>>> import numpy as np
>>> np.set_printoptions(precision=3, suppress=True, linewidth=120, sign=" ")
>>> def rnd(a):
...     return np.round(a, 3) + 0
... 
>>> A = np.load("sample5.npy")
>>> A
array([[ 1.1,  1. ,  1. ],
       [ 5. ,  3.1,  2. ],
       [ 1. ,  1. ,  1.1]])
>>> x = np.array([1, 4, 2])
>>> target = A @ x
>>> target
array([  7.1,  21.4,   7.2])
>>> rnd(np.linalg.solve(A, target))
array([ 1.,  4.,  2.])
>>> rnd(np.linalg.solve(A, A[:, 1]))
array([ 0.,  1.,  0.])
>>> rnd(np.linalg.solve(A, 4 * target))
array([  4.,  16.,   8.])
>>> O = A.astype(float).copy()
>>> for j in range(3):
...     O[:, j] -= O[:, :j] @ (O[:, :j].T @ O[:, j])
...     O[:, j] /= np.linalg.norm(O[:, j])
... 
>>> rnd(O)
array([[ 0.211,  0.607, -0.766],
       [ 0.959, -0.282,  0.04 ],
       [ 0.192,  0.743,  0.641]])
>>> rnd(O.T @ A)
array([[ 5.216,  3.374,  2.339],
       [ 0.   ,  0.475,  0.86 ],
       [ 0.   ,  0.   ,  0.02 ]])
>>> rnd(O.T @ O)
array([[ 1.,  0.,  0.],
       [ 0.,  1.,  0.],
       [ 0.,  0.,  1.]])
>>> r0 = np.array([-6, 9, 1])
>>> rnd(np.correlate(O[1], O[0], "full"))
array([-0.734,  0.798,  0.   , -0.035,  0.009])
>>> rnd(np.array([np.convolve(row, r0, "same") for row in O]))
array([[-1.744, 10.271, -6.29 ],
       [10.32 , -1.823,  0.081],
       [-2.733,  3.031,  6.514]])
